In [1]: import numpy as np

In [2]: np.set_printoptions(precision=2, suppress=True, linewidth=160, legacy="1.25")

In [3]: J = np.load("sample10.npy")

In [4]: J
Out[4]: 
array([[1, 2, 5],
       [2, 1, 2],
       [5, 2, 1]])

In [5]: vec = np.array([-1, 2, -1])

In [6]: y = J @ vec

In [7]: y
Out[7]: array([-2, -2, -2])

In [8]: print(np.round(np.linalg.solve(J, J[:, 0]), 2) + 0)
[1. 0. 0.]

In [9]: np.round(np.linalg.solve(J.T, J[0]), 2) + 0
Out[9]: array([1., 0., 0.])

In [10]: np.linalg.solve(J, y)
Out[10]: array([-1.,  2., -1.])

In [11]: np.round(np.linalg.solve(J, y + J[:, 2]), 2) + 0
Out[11]: array([-1.,  2.,  0.])

In [12]: vec = np.array([-3, -4, 2])

In [13]: J @ vec
Out[13]: array([ -1,  -6, -21])

In [14]: J @ (2 * vec)
Out[14]: array([ -2, -12, -42])

In [15]: np.sign((J @ vec).round(6))
Out[15]: array([-1, -1, -1])

In [16]: B = J / np.linalg.norm(J, axis=1, keepdims=True)

In [17]: gram = B @ B.T

In [18]: gram[0]
Out[18]: array([1.  , 0.85, 0.47])

In [19]: np.round(np.degrees(np.arccos(np.clip(gram[0, 1], -1, 1))), 2)
Out[19]: 31.57

In [20]: (np.abs(gram) > 0.9).astype(int)
Out[20]: 
array([[1, 0, 0],
       [0, 1, 0],
       [0, 0, 1]])

In [21]: (gram - 2 * np.eye(3)).round(6).argmax(axis=1)
Out[21]: array([1, 0, 1])

In [22]: feats = np.load("test7.npy")

In [23]: feats
Out[23]: 
array([[ 0.99,  0.04,  0.05,  0.08],
       [ 0.04,  0.6 ,  0.25, -0.42],
       [ 0.05,  0.25,  0.1 , -0.17],
       [ 0.08, -0.42, -0.17,  0.31]])

In [24]: B = np.array([[-1, 1, -3], [-3, -2, 0]])

In [25]: basis = np.kron(B, J)

In [26]: print(np.round(np.linalg.norm(basis, 2), 2), round(float(np.linalg.norm(B, 2) * np.linalg.norm(J, 2)), 2))
26.64 26.64

In [27]: basis.shape
Out[27]: (6, 9)

In [28]: np.argsort(-np.linalg.norm(J, axis=0).round(6), kind="stable")[:3]
Out[28]: array([0, 2, 1])

In [29]: np.linalg.cond(J) > 100
Out[29]: False

In [30]: np.abs(np.linalg.svd(J)[2][-1])
Out[30]: array([0.29, 0.91, 0.29])

In [31]: round(np.linalg.norm(J, 2) / np.linalg.norm(J), 2)
Out[31]: 0.88

In [32]: round(np.log10(np.linalg.cond(J)))
Out[32]: 1

In [33]: [round(float(x), 2) for x in np.linalg.svd(J, compute_uv=False)[:3]]
Out[33]: [7.27, 4.0, 0.27]

In [34]: w, V = np.linalg.eigh(feats)

In [35]: vec = np.array([1, 1, 1, -1])

In [36]: print(np.round(np.linalg.eigvalsh(feats[1:, 1:]), 2) + 0)
[0.   0.01 1.  ]

In [37]: np.round(np.abs(feats).sum(axis=1).max(), 2), round(np.abs(w).max(), 2)
Out[37]: (1.31, 1.0)

In [38]: mat = np.load("dump.npy")

In [39]: mat
Out[39]: 
array([[ 7.13,  1.81, -0.42, -0.37],
       [ 1.81, -2.85, -0.67,  0.62],
       [-0.42, -0.67,  7.38, -1.22],
       [-0.37,  0.62, -1.22, -4.66]])

In [40]: np.round(np.linalg.norm(mat, 2), 2)
Out[40]: 8.0

In [41]: np.round(np.linalg.norm(mat[1], 1), 2), round(np.linalg.norm(mat[1], np.inf), 2)
Out[41]: (5.95, 2.85)

In [42]: np.linalg.norm(mat, axis=1).argmax()
Out[42]: 2

In [43]: print(round(float(mat[1] @ mat[2]), 2))
-4.55

In [44]: rng = np.random.default_rng(7998)

In [45]: B = mat + rng.integers(-2, 3, (4, 3)) @ rng.integers(-2, 3, (3, 4))

In [46]: B
Out[46]: 
array([[  5.13,  -0.19,  -1.42,   2.63],
       [ -1.19,  -3.85,   1.33,   2.62],
       [  1.58,  -2.67,   4.38,   3.78],
       [  0.63,   2.62,  -4.22, -12.66]])

In [47]: np.linalg.matrix_rank(B - mat, tol=1e-8)
Out[47]: 3

In [48]: np.abs(B - mat).sum(axis=1)
Out[48]: array([ 8.,  8., 12., 14.])

In [49]: print(np.round(np.linalg.svd(B - mat, compute_uv=False), 2) + 0)
[10.77  5.6   2.94  0.  ]

In [50]: np.linalg.svd(mat, compute_uv=False)
Out[50]: array([8., 7., 5., 3.])

In [51]: mat.sum(axis=0)
Out[51]: array([ 8.15, -1.09,  5.07, -5.63])

In [52]: mat.mean(axis=0)
Out[52]: array([ 2.04, -0.27,  1.27, -1.41])

In [53]: mat - mat[0]
Out[53]: 
array([[ 0.  ,  0.  ,  0.  ,  0.  ],
       [-5.32, -4.66, -0.25,  0.99],
       [-7.55, -2.48,  7.8 , -0.85],
       [-7.5 , -1.19, -0.8 , -4.29]])

In [54]: np.unravel_index(np.abs(mat).argmax(), mat.shape)
Out[54]: (2, 2)

In [55]: mat.shape
Out[55]: (4, 4)

In [56]: round(np.linalg.eigvalsh(mat).min(), 2)
Out[56]: -5.0

In [57]: print(np.all(np.linalg.eigvalsh(mat) > 0))
False

In [58]: arr = np.load("w.npy")

In [59]: print(arr)
[[ 1 -1  0  0]
 [-2  1  0  0]
 [ 0  0  1 -1]
 [ 0  0 -2  1]]

In [60]: print(np.einsum("ij,ji->", arr, arr))
12

In [61]: np.round(np.linalg.det(arr.T), 2)
Out[61]: 1.0

In [62]: np.round(np.linalg.det(arr[::-1]), 2)
Out[62]: 1.0

In [63]: gram = arr.T @ arr

In [64]: np.linalg.eigvalsh(gram)[::-1]
Out[64]: array([6.85, 6.85, 0.15, 0.15])

In [65]: (arr @ arr.T).shape
Out[65]: (4, 4)

In [66]: gram
Out[66]: 
array([[ 5, -3,  0,  0],
       [-3,  2,  0,  0],
       [ 0,  0,  5, -3],
       [ 0,  0, -3,  2]])

In [67]: np.trace(gram), (arr ** 2).sum()
Out[67]: (14, 14)

In [68]: np.linalg.svd(arr, compute_uv=False) ** 2
Out[68]: array([6.85, 6.85, 0.15, 0.15])
